$ python -q
>>> import numpy as np
>>> np.set_printoptions(precision=1, suppress=True, linewidth=100, sign=" ")
>>> tidy = lambda a: np.round(a, 1) + 0
>>> feats = np.load("case14.npy")
>>> feats
array([[ 2,  2,  2,  2,  2,  2],
       [-3, -2, -3, -2, -3, -2],
       [-3,  3, -3,  3, -3,  3],
       [ 2,  2,  2,  2,  2,  2],
       [-3, -2, -3, -2, -3, -2],
       [-3,  3, -3,  3, -3,  3]])
>>> # column 2 repeats column 0
>>> Uu, sig, Vh = np.linalg.svd(feats)
>>> np.argmax(sig[:-1] / (sig[1:] + 1e-6)) + 1
np.int64(2)
>>> tidy(sig)
array([ 11.5,  10. ,   0. ,   0. ,   0. ,   0. ])
>>> M2 = Uu[:, :2] @ np.diag(sig[:2]) @ Vh[:2]
>>> tidy(np.linalg.norm(feats - M2) / np.linalg.norm(feats))
np.float64(0.0)
>>> np.linalg.matrix_rank(feats, rtol=0.05)
np.int64(2)
>>> tidy(M2)
array([[ 2.,  2.,  2.,  2.,  2.,  2.],
       [-3., -2., -3., -2., -3., -2.],
       [-3.,  3., -3.,  3., -3.,  3.],
       [ 2.,  2.,  2.,  2.,  2.,  2.],
       [-3., -2., -3., -2., -3., -2.],
       [-3.,  3., -3.,  3., -3.,  3.]])
>>> tidy(np.abs(feats - M2).max())
np.float64(0.0)
>>> [round(float(x), 1) for x in np.linalg.svd(feats, compute_uv=False)[:3]]
[11.5, 10.0, 0.0]
>>> np.argsort(-np.linalg.norm(feats, axis=0).round(6), kind="stable")[:3]
array([ 0,  2,  4])
>>> f, g = feats[3], feats[0]
>>> f @ f
np.int64(24)
>>> f @ g
np.int64(24)
>>> p = (f @ g) / (f @ f) * f
>>> (g - p) @ f
np.float64(0.0)
>>> np.linalg.matrix_rank(np.outer(f, g))
np.int64(1)
>>> tidy(np.linalg.norm(f + g) ** 2 + np.linalg.norm(f - g) ** 2)
np.float64(96.0)
>>> p
array([ 2.,  2.,  2.,  2.,  2.,  2.])
>>> np.outer(f, g)
array([[ 4,  4,  4,  4,  4,  4],
       [ 4,  4,  4,  4,  4,  4],
       [ 4,  4,  4,  4,  4,  4],
       [ 4,  4,  4,  4,  4,  4],
       [ 4,  4,  4,  4,  4,  4],
       [ 4,  4,  4,  4,  4,  4]])
>>> g - p
array([ 0.,  0.,  0.,  0.,  0.,  0.])
>>> M = np.load("a.npy")
>>> M
array([[ 2.7,  0.1, -0.6],
       [ 0.1,  4.2, -1.1],
       [-0.6, -1.1,  3. ]])
>>> # equal to its transpose
>>> O, evecs = np.linalg.qr(M[:, :2])[0], np.linalg.qr(M[:, 2:])[0]
>>> sig = np.linalg.svd(O.T @ evecs, compute_uv=False)
>>> tidy(np.linalg.norm(O @ O.T - evecs @ evecs.T, 2))
np.float64(1.0)
>>> (sig > 0.9).sum()
np.int64(0)
>>> evals, evecs = np.linalg.eigh(M)
>>> x0 = np.array([1, -2, 1])
>>> tidy(evecs * np.abs(evals) @ evecs.T)
array([[ 2.7,  0.1, -0.6],
       [ 0.1,  4.2, -1.1],
       [-0.6, -1.1,  3. ]])
>>> tidy(np.linalg.eigvalsh(M[1:, 1:]))
array([ 2.3,  4.9])
>>> F = np.load("mat.npy")
>>> F
array([[ 0, -2,  4, -2, -1],
       [ 2,  0,  0,  2,  0],
       [-4,  0,  0,  1,  2],
       [ 2, -2, -1,  0, -3],
       [ 1,  0, -2,  3,  0]])
>>> M2 = np.array([[-2, -4, -7], [2, 9, 5], [-5, -3, -2], [-1, 1, -2], [-7, -3, 0]])
>>> np.einsum("ik,kj->ij", F, M2)
array([[-15, -29, -14],
       [ -6,  -6, -18],
       [ -7,  11,  26],
       [ 18, -14, -22],
       [  5,   5,  -9]])
>>> np.einsum("ij,ij->i", F, F)
array([ 25,   8,  21,  18,  14])
>>> np.linalg.matrix_rank(F @ M2)
np.int64(3)
>>> M2 @ F
Traceback (most recent call last):
  File "<python-input-43>", line 1, in <module>
    M2 @ F
    ~~~^~~
ValueError: matmul: Input operand 1 has a mismatch in its core dimension 0, with gufunc signature (n?,k),(k,m?)->(n?,m?) (size 5 is different from 3)
>>> rk = np.linalg.matrix_rank(F)
>>> rk
np.int64(4)
>>> ns = np.linalg.svd(F)[2][rk:].T
>>> tidy(ns @ ns.T)
array([[ 0.1, -0.2, -0.1, -0.1,  0.2],
       [-0.2,  0.4,  0.2,  0.2, -0.4],
       [-0.1,  0.2,  0.1,  0.1, -0.2],
       [-0.1,  0.2,  0.1,  0.1, -0.2],
       [ 0.2, -0.4, -0.2, -0.2,  0.4]])
>>> np.allclose(F @ ns, 0)
True
>>> tidy(F @ ns)
array([[ 0.],
       [ 0.],
       [ 0.],
       [ 0.],
       [ 0.]])
>>> [int(np.linalg.matrix_rank(np.delete(F, i, axis=0))) for i in range(5)]
[4, 4, 4, 4, 4]
>>> ns.shape
(5, 1)
>>> Uu, sig, Vh = np.linalg.svd(F)
>>> tidy(sig)
array([ 6.1,  6.1,  2.5,  2.5,  0. ])
>>> np.argmax(sig[:-1] / (sig[1:] + 1e-6)) + 1
np.int64(4)
>>> M2 = Uu[:, :4] @ np.diag(sig[:4]) @ Vh[:4]
>>> np.linalg.matrix_rank(M2)
np.int64(4)
>>> np.linalg.matrix_rank(F, rtol=0.05)
np.int64(4)
>>> tidy(np.linalg.norm(F - M2, 2)), tidy(sig[4])
(np.float64(0.0), np.float64(0.0))
>>> tidy(np.abs(F - M2).max())
np.float64(0.0)
